$ ipython --no-banner

In [1]: import numpy as np

In [2]: from numpy import linalg as LA

In [3]: np.set_printoptions(precision=2, suppress=True, linewidth=200)

In [4]: mat = np.loadtxt("mat.csv", delimiter=",")

In [5]: print(mat)
[[5. 1. 1. 1. 1. 1.]
 [1. 5. 1. 1. 1. 1.]
 [1. 1. 5. 1. 1. 1.]
 [1. 1. 1. 5. 1. 1.]
 [1. 1. 1. 1. 5. 1.]
 [1. 1. 1. 1. 1. 5.]]

In [6]: # equal to its transpose

In [7]: evals, vecs = LA.eigh(mat)

In [8]: x0 = np.array([-4, 1, -2, 8, 8, -4])

In [9]: print(vecs * np.sqrt(evals) @ vecs.T)
[[2.19 0.19 0.19 0.19 0.19 0.19]
 [0.19 2.19 0.19 0.19 0.19 0.19]
 [0.19 0.19 2.19 0.19 0.19 0.19]
 [0.19 0.19 0.19 2.19 0.19 0.19]
 [0.19 0.19 0.19 0.19 2.19 0.19]
 [0.19 0.19 0.19 0.19 0.19 2.19]]

In [10]: print((np.sign(vecs[:, -1].round(6)) == np.sign(vecs[0, -1].round(6))).astype(int))
[1 1 1 1 1 1]

In [11]: print(vecs * np.maximum(evals, 0) @ vecs.T)
[[5. 1. 1. 1. 1. 1.]
 [1. 5. 1. 1. 1. 1.]
 [1. 1. 5. 1. 1. 1.]
 [1. 1. 1. 5. 1. 1.]
 [1. 1. 1. 1. 5. 1.]
 [1. 1. 1. 1. 1. 5.]]

In [12]: print(np.abs(mat).sum(axis=1).max(), np.round(np.abs(evals).max(), 2))
10.0 10.0

In [13]: print(LA.eigvalsh(mat[1:, 1:]))
[4. 4. 4. 4. 9.]

In [14]: u = np.array([-1, 0])

In [15]: print(np.array([np.convolve(row, u, "same") for row in mat]))
[[-5. -1. -1. -1. -1. -1.]
 [-1. -5. -1. -1. -1. -1.]
 [-1. -1. -5. -1. -1. -1.]
 [-1. -1. -1. -5. -1. -1.]
 [-1. -1. -1. -1. -5. -1.]
 [-1. -1. -1. -1. -1. -5.]]

In [16]: print(np.correlate(mat[0], mat[1], "full"))
[ 5.  6.  7.  8. 29. 14.  9.  8.  7.  6.  1.]

In [17]: print(np.convolve(mat[0], u))
[-5. -1. -1. -1. -1. -1.  0.]

In [18]: evals, vecs = LA.eigvalsh(mat)
ValueError: too many values to unpack (expected 2)


In [19]: evals, vecs = LA.eigh(mat)

In [20]: print(np.abs(vecs[:, -1]).round(6).argmax())
0

In [21]: print(np.round(vecs.T @ vecs, 2) + 0)
[[1. 0. 0. 0. 0. 0.]
 [0. 1. 0. 0. 0. 0.]
 [0. 0. 1. 0. 0. 0.]
 [0. 0. 0. 1. 0. 0.]
 [0. 0. 0. 0. 1. 0.]
 [0. 0. 0. 0. 0. 1.]]

In [22]: print(np.abs(vecs[:, -1]))
[0.41 0.41 0.41 0.41 0.41 0.41]

In [23]: print(np.unique(evals.round(6) + 0, return_counts=True)[1])
[5 1]

In [24]: print(evals)
[ 4.  4.  4.  4.  4. 10.]

In [25]: print(round(float(evals.sum()), 2), np.trace(mat))
30.0 30.0

In [26]: K = np.loadtxt("case10.csv", delimiter=",")

In [27]: print(K)
[[-0.2   0.43  0.   -0.3 ]
 [ 0.1  -1.97 -0.5  -1.3 ]
 [-1.5   2.5   0.5   0.1 ]
 [ 1.3  -8.96 -2.2  -1.3 ]
 [-0.3   8.2   2.    1.6 ]
 [-0.2   3.01  0.7  -1.3 ]
 [ 0.3  -2.61 -0.7   0.  ]
 [-1.    6.88  1.6   0.2 ]
 [-0.4  -0.38  0.   -1.5 ]
 [-1.3   9.82  2.4   1.4 ]
 [-0.6   4.76  1.3   0.5 ]
 [ 0.8   0.27  0.1  -1.4 ]
 [ 0.   -3.24 -0.8   0.2 ]
 [-0.9  -2.61 -0.7  -1.4 ]
 [ 2.3  -3.51 -0.9   0.9 ]
 [ 0.5   3.42  0.8  -0.4 ]
 [-0.2   6.59  1.5  -0.7 ]
 [-0.8   1.45  0.3  -0.4 ]
 [-1.2  -4.97 -1.2   0.8 ]
 [ 1.3   3.08  0.9   0.7 ]
 [ 1.   -2.27 -0.6  -0.7 ]
 [ 0.   -0.59 -0.2   0.7 ]
 [ 0.8  -1.1  -0.4   1.8 ]
 [ 1.1  -3.75 -0.9   0.4 ]
 [ 0.6   1.48  0.3   0.3 ]
 [ 2.6  -1.29 -0.3   1.9 ]
 [-1.    3.57  0.9   0.6 ]
 [ 0.    0.26  0.1   0.  ]
 [ 1.9   3.48  0.9  -2.2 ]
 [ 0.6  -4.35 -1.    0.  ]
 [ 0.7  -1.62 -0.4   0.9 ]
 [ 1.4  -2.38 -0.5   0.4 ]
 [ 0.7  -5.94 -1.6  -0.1 ]
 [-1.3  -0.32  0.   -0.7 ]
 [-0.9  -4.43 -1.2   0.3 ]]

In [28]: Xs = K - K.mean(axis=0)

In [29]: vecs = LA.svd(Xs)[2][:3]

In [30]: out = Xs - Xs @ vecs.T @ vecs

In [31]: print(np.round(np.cov(Xs @ vecs.T, rowvar=False), 2) + 0)
[[18.66  0.    0.  ]
 [ 0.    1.08  0.  ]
 [ 0.    0.    0.86]]

In [32]: print(np.round(out.std(axis=0), 2) + 0)
[0.   0.02 0.07 0.  ]

In [33]: print(LA.norm(out, axis=1).round(6).argmax())
10

In [34]: print(np.diag(vecs.T @ vecs))
[1.   0.94 0.06 1.  ]

In [35]: print(round(float(LA.norm(out) / LA.norm(Xs)), 2))
0.02

In [36]: basis = K[[8, 34]].astype(float)

In [37]: for _ in range(3):
    ...:     idx = LA.norm(K[:, None] - basis, axis=-1).argmin(axis=1)
    ...:     basis = np.array([K[idx == j].mean(axis=0) for j in range(2)])
    ...: 

In [38]: print(idx)
[0 1 0 1 0 0 1 0 0 0 0 0 1 1 1 0 0 0 1 0 1 1 1 1 0 1 0 0 0 1 1 1 1 0 1]

In [39]: print(basis)
[[-0.21  3.25  0.79 -0.19]
 [ 0.58 -3.27 -0.83  0.21]]

In [40]: print(basis[1] - basis[0])
[ 0.79 -6.52 -1.62  0.4 ]

In [41]: rng = np.random.default_rng(725)

In [42]: out = K + rng.integers(-2, 3, (35, 3)) @ rng.integers(-2, 3, (3, 4))

In [43]: print(out)
[[ -0.2    0.43   0.    -4.3 ]
 [ -1.9    6.03  -6.5    1.7 ]
 [  1.5    4.5   -4.5   -1.9 ]
 [  3.3  -12.96  -0.2   -1.3 ]
 [  2.7    6.2    1.     2.6 ]
 [ -1.2    5.01  -0.3    0.7 ]
 [  2.3   -2.61  -2.7   -1.  ]
 [ -7.    10.88   3.6    6.2 ]
 [  2.6    1.62  -5.    -1.5 ]
 [ -2.3    3.82   9.4   -0.6 ]
 [ -4.6   12.76  -2.7    4.5 ]
 [ -2.2   -1.73   5.1   -1.4 ]
 [ -7.     2.76   0.2    6.2 ]
 [  3.1   -2.61  -4.7    0.6 ]
 [ -1.7   -3.51   3.1    4.9 ]
 [ -3.5    3.42   4.8    5.6 ]
 [  3.8    6.59  -2.5   -0.7 ]
 [ -3.8   -0.55   5.3   -2.4 ]
 [ -5.2   -0.97  -1.2    5.8 ]
 [  0.3    1.08   3.9   -2.3 ]
 [ -3.     5.73  -4.6    3.3 ]
 [ -1.     5.41  -5.2    3.7 ]
 [  2.8   -1.1   -2.4    4.8 ]
 [ -1.9    2.25  -3.9    2.4 ]
 [ -1.4    5.48  -1.7    0.3 ]
 [  4.6   -1.29  -2.3    0.9 ]
 [ -1.    -0.43   4.9   -0.4 ]
 [  0.     4.26  -3.9    3.  ]
 [  0.9   -2.52   7.9   -2.2 ]
 [  4.6   -4.35  -5.    -4.  ]
 [  2.7   -9.62   5.6   -2.1 ]
 [  2.4   -0.38  -3.5    3.4 ]
 [ -2.3   -7.94   3.4   -2.1 ]
 [ -9.3    7.68   0.     5.3 ]
 [  6.1  -10.43  -2.2   -5.7 ]]

In [44]: print(out - K)
[[ 0.  0.  0. -4.]
 [-2.  8. -6.  3.]
 [ 3.  2. -5. -2.]
 [ 2. -4.  2.  0.]
 [ 3. -2. -1.  1.]
 [-1.  2. -1.  2.]
 [ 2.  0. -2. -1.]
 [-6.  4.  2.  6.]
 [ 3.  2. -5.  0.]
 [-1. -6.  7. -2.]
 [-4.  8. -4.  4.]
 [-3. -2.  5.  0.]
 [-7.  6.  1.  6.]
 [ 4.  0. -4.  2.]
 [-4.  0.  4.  4.]
 [-4.  0.  4.  6.]
 [ 4.  0. -4.  0.]
 [-3. -2.  5. -2.]
 [-4.  4.  0.  5.]
 [-1. -2.  3. -3.]
 [-4.  8. -4.  4.]
 [-1.  6. -5.  3.]
 [ 2.  0. -2.  3.]
 [-3.  6. -3.  2.]
 [-2.  4. -2.  0.]
 [ 2.  0. -2. -1.]
 [ 0. -4.  4. -1.]
 [ 0.  4. -4.  3.]
 [-1. -6.  7.  0.]
 [ 4.  0. -4. -4.]
 [ 2. -8.  6. -3.]
 [ 1.  2. -3.  3.]
 [-3. -2.  5. -2.]
 [-8.  8.  0.  6.]
 [ 7. -6. -1. -6.]]

In [45]: print(np.abs(out - K).sum(axis=1))
[ 4. 19. 12.  8.  7.  6.  5. 18. 10. 16. 20. 10. 20. 10. 12. 14.  8. 12. 13.  9. 20. 15.  7. 14.  8.  5.  9. 11. 14. 12. 19.  9. 12. 22. 20.]

In [46]: print(LA.matrix_rank(out - K, tol=1e-8))
3

In [47]: idx = K[:, 1] > np.median(K[:, 1])

In [48]: u = K[idx].mean(axis=0) - K[~idx].mean(axis=0)

In [49]: print(idx.astype(int))
[1 0 1 0 1 1 0 1 0 1 1 1 0 0 0 1 1 1 0 1 0 0 0 0 1 0 1 1 1 0 0 0 0 1 0]

In [50]: print(((K - K.mean(axis=0)) @ u > 0).astype(int))
[1 0 1 0 1 1 0 1 0 1 1 1 0 0 0 1 1 1 0 1 0 0 0 0 1 0 1 1 1 0 0 0 0 0 0]

In [51]: print(round((((K - K.mean(axis=0)) @ u > 0) == idx).mean(), 2))
0.97

In [52]: E = np.load("out12.npy")

In [53]: print(E)
[[ 1.    0.    0.    0.    0.    0.    0.    0.  ]
 [ 0.    0.87  0.    0.    0.    0.5   0.    0.  ]
 [ 0.    0.    1.    0.    0.    0.    0.    0.  ]
 [ 0.    0.    0.    1.    0.    0.    0.    0.  ]
 [ 0.    0.    0.    0.    1.    0.    0.    0.  ]
 [ 0.   -0.5   0.    0.    0.    0.87  0.    0.  ]
 [ 0.    0.    0.    0.    0.    0.    1.    0.  ]
 [ 0.    0.    0.    0.    0.    0.    0.    1.  ]]

In [54]: idx = rng.permutation(8)

In [55]: out = E[:, idx] * rng.choice([-1, 1], 8)

In [56]: print(out)
[[ 0.    1.   -0.    0.    0.    0.    0.   -0.  ]
 [ 0.    0.   -0.    0.    0.5   0.    0.87 -0.  ]
 [ 0.    0.   -0.    0.    0.    0.    0.   -1.  ]
 [ 0.    0.   -0.    0.    0.    1.    0.   -0.  ]
 [ 1.    0.   -0.    0.    0.    0.    0.   -0.  ]
 [ 0.    0.   -0.    0.    0.87  0.   -0.5  -0.  ]
 [ 0.    0.   -0.    1.    0.    0.    0.   -0.  ]
 [ 0.    0.   -1.    0.    0.    0.    0.   -0.  ]]

In [57]: Uu, _, VT = LA.svd(E.T @ out)

In [58]: print(np.round(LA.lstsq(E, out)[0], 2) + 0)
[[ 0.  1.  0.  0.  0.  0.  0.  0.]
 [ 0.  0.  0.  0.  0.  0.  1.  0.]
 [ 0.  0.  0.  0.  0.  0.  0. -1.]
 [ 0.  0.  0.  0.  0.  1.  0.  0.]
 [ 1.  0.  0.  0.  0.  0.  0.  0.]
 [ 0.  0.  0.  0.  1.  0.  0.  0.]
 [ 0.  0.  0.  1.  0.  0.  0.  0.]
 [ 0.  0. -1.  0.  0.  0.  0.  0.]]

In [59]: print(np.flatnonzero(LA.matrix_power((out != 0) + (out.T != 0) + np.eye(8), 8)[4]))
[0 1 3 4 5 6]

In [60]: print(np.sort(LA.eigvals(out).real))
[-1.  -1.  -0.5 -0.5  0.5  0.5  1.   1. ]

In [61]: print(round(LA.det(out), 2))
1.0

In [62]: x0 = np.array([1, 0, 0, 1, 1, 0, 0, 1])

In [63]: target = E @ x0

In [64]: print(target)
[1. 0. 0. 1. 1. 0. 0. 1.]

In [65]: print(LA.solve(E.T, E[6]))
[0. 0. 0. 0. 0. 0. 1. 0.]

In [66]: feats = np.loadtxt("data.csv", delimiter=",")

In [67]: print(feats)
[[-0.2   0.    0.29 -0.3  -0.1  -0.8  -1.  ]
 [ 1.6   1.1   0.09 -0.1   0.5   1.8   2.2 ]
 [-0.3  -0.2   1.5  -1.5   0.2  -2.3  -0.4 ]
 [ 1.4  -0.6   0.29 -0.3   1.6  -0.2   0.1 ]
 [-1.1  -0.9  -0.42  0.4   0.3   1.   -0.7 ]
 [ 2.7  -1.3  -0.08  0.1   0.2   0.6   0.7 ]
 [-0.1  -0.6   0.8  -0.8   0.3  -0.6  -1.3 ]
 [ 0.   -0.5   1.8  -1.8  -0.3   0.2  -0.3 ]
 [ 0.   -0.5  -1.13  1.1   0.1   1.9  -1.  ]
 [-0.2  -0.5  -0.27  0.3   0.9   0.7  -1.2 ]
 [ 0.2   0.   -0.93  0.9  -0.4  -1.8   0.7 ]
 [ 0.9  -0.2  -0.72  0.7  -0.5  -1.1  -2.4 ]
 [-2.4   0.5   0.21 -0.2  -0.5   0.2  -0.2 ]
 [ 0.6   0.    0.11 -0.1   1.9  -0.4  -1.  ]
 [-1.1  -0.8  -1.6   1.6  -1.2  -0.6   0.8 ]
 [-1.3  -0.2  -0.19  0.2   0.5   1.2   0.6 ]
 [-0.1   1.1  -0.7   0.7   0.2   1.8   0.2 ]
 [ 0.   -0.6   1.69 -1.7   1.5  -1.8  -0.1 ]
 [ 1.4   0.1  -1.53  1.5  -1.   -0.1   0.  ]
 [-1.2   0.2   1.08 -1.1   1.6   0.2  -2.2 ]
 [-0.1   0.    0.77 -0.8   0.2   0.4  -1.3 ]
 [ 1.2   1.8   0.88 -0.9   0.3  -0.3   0.9 ]
 [ 2.8   1.4  -1.42  1.4  -1.9   0.6  -0.3 ]
 [-0.4   0.4   0.7  -0.7  -0.7   0.5  -1.  ]
 [-0.7  -1.7   0.08 -0.1   1.6  -0.5   0.3 ]
 [-0.6  -0.2  -0.39  0.4   0.5  -0.6  -0.6 ]
 [-0.6   0.5   0.61 -0.6  -1.1   0.8   1.1 ]
 [-1.    0.3  -0.88  0.9   1.9  -0.1  -0.9 ]
 [ 1.1  -0.7  -0.37  0.4   0.4  -1.2  -0.2 ]
 [-1.    0.4   1.4  -1.4   1.2   1.6   1.9 ]
 [ 0.9  -1.1  -0.68  0.7  -1.4  -0.7  -0.4 ]
 [-0.9   0.7   1.08 -1.1  -2.8   0.2   0.8 ]
 [ 1.5   0.5   0.3  -0.3   0.   -1.2   0.1 ]]

In [68]: x0 = np.array([2, -2, -2, 3, 0, 0, -3, 3])

In [69]: print(np.round(LA.norm(x0), 2), np.round(LA.norm(E @ x0), 2))
6.24 6.24

In [70]: print(np.abs(LA.eigvals(E)))
[1. 1. 1. 1. 1. 1. 1. 1.]

In [71]: print(round(float(LA.det(E)), 2))
1.0

In [72]: q, _ = LA.qr(np.array([[0.5, 2.1, 1.4, 0.7, 0.0, -0.1, -1.2],
    ...:     [-0.5, 0.0, -0.1, -1.9, -0.5, -1.2, 1.5],
    ...:     [-0.9, -0.1, -0.7, -0.5, -0.4, 1.1, -1.5],
    ...:     [1.4, 0.0, -1.0, 0.6, -1.4, -0.6, 0.6],
    ...:     [0.0, -0.2, 0.3, -0.1, 0.5, -0.3, 0.1],
    ...:     [-1.4, 0.0, 1.6, -1.3, 0.8, -2.0, -0.3],
    ...:     [1.4, 0.2, 1.5, -0.8, 0.6, -0.5, 0.0]]))

In [73]: X = q[:, :2]

In [74]: print(X)
[[-0.19 -0.97]
 [ 0.19 -0.05]
 [ 0.34 -0.04]
 [-0.52  0.13]
 [-0.    0.1 ]
 [ 0.52 -0.13]
 [-0.52  0.04]]

In [75]: x0 = np.array([-2, -1])

In [76]: target = X @ x0

In [77]: print(target)
[ 1.35 -0.32 -0.63  0.91 -0.1  -0.91  1.01]

In [78]: LA.solve(X, target)
LinAlgError: Last 2 dimensions of the array must be square


In [79]: print(np.round(LA.pinv(X) @ X, 2) + 0)
[[1. 0.]
 [0. 1.]]

In [80]: print(LA.lstsq(X, target)[0])
[-2. -1.]

In [81]: target = target + 0.1 * rng.normal(size=7)

In [82]: print(target)
[ 1.29 -0.26 -0.83  0.87 -0.02 -1.01  1.  ]

In [83]: b, *_ = LA.lstsq(X, target)

In [84]: print(b.round())
[-2. -1.]

In [85]: out = np.array([[0, -1], [1, 0]])

In [86]: print(LA.matrix_rank(np.vstack([X, out.T])))
2

In [87]: print(np.einsum("ik,kj->ij", X, out))
[[-0.97  0.19]
 [-0.05 -0.19]
 [-0.04 -0.34]
 [ 0.13  0.52]
 [ 0.1   0.  ]
 [-0.13 -0.52]
 [ 0.04  0.52]]

In [88]: print(out.T @ X.T)
[[-0.97 -0.05 -0.04  0.13  0.1  -0.13  0.04]
 [ 0.19 -0.19 -0.34  0.52  0.   -0.52  0.52]]

In [89]: M = np.loadtxt("m.csv", delimiter=",")

In [90]: print(M)
[[ 61. -13.  -2.  -3.  11.  35.  17.]
 [-13.  15. -20.  -2. -12. -12. -29.]
 [ -2. -20.  45.  -4.  14.   9.  43.]
 [ -3.  -2.  -4.  30. -24.   1.   7.]
 [ 11. -12.  14. -24.  42.   5.  19.]
 [ 35. -12.   9.   1.   5.  23.  20.]
 [ 17. -29.  43.   7.  19.  20.  58.]]

In [91]: # looks like rank 4

In [92]: print(round(LA.det(M), 2))
0.0

In [93]: print(round(float(np.abs(LA.eigvals(M)).max()), 2))
134.5

In [94]: print(np.trace(M))
274.0

In [95]: print(np.allclose(M, M.T))
True

In [96]: print(M @ M)
[[ 5538. -1987.  1260.  -349.  1831.  3470.  3202.]
 [-1987.  1927. -2689.   102. -1670. -1733. -3680.]
 [ 1260. -2689.  4571.  -280.  2394.  1708.  5393.]
 [ -349.   102.  -280.  1555. -1655.   -44.    15.]
 [ 1831. -1670.  2394. -1655.  3187.  1336.  2969.]
 [ 3470. -1733.  1708.   -44.  1336.  2405.  3052.]
 [ 3202. -3680.  5393.    15.  2969.  3052.  7153.]]
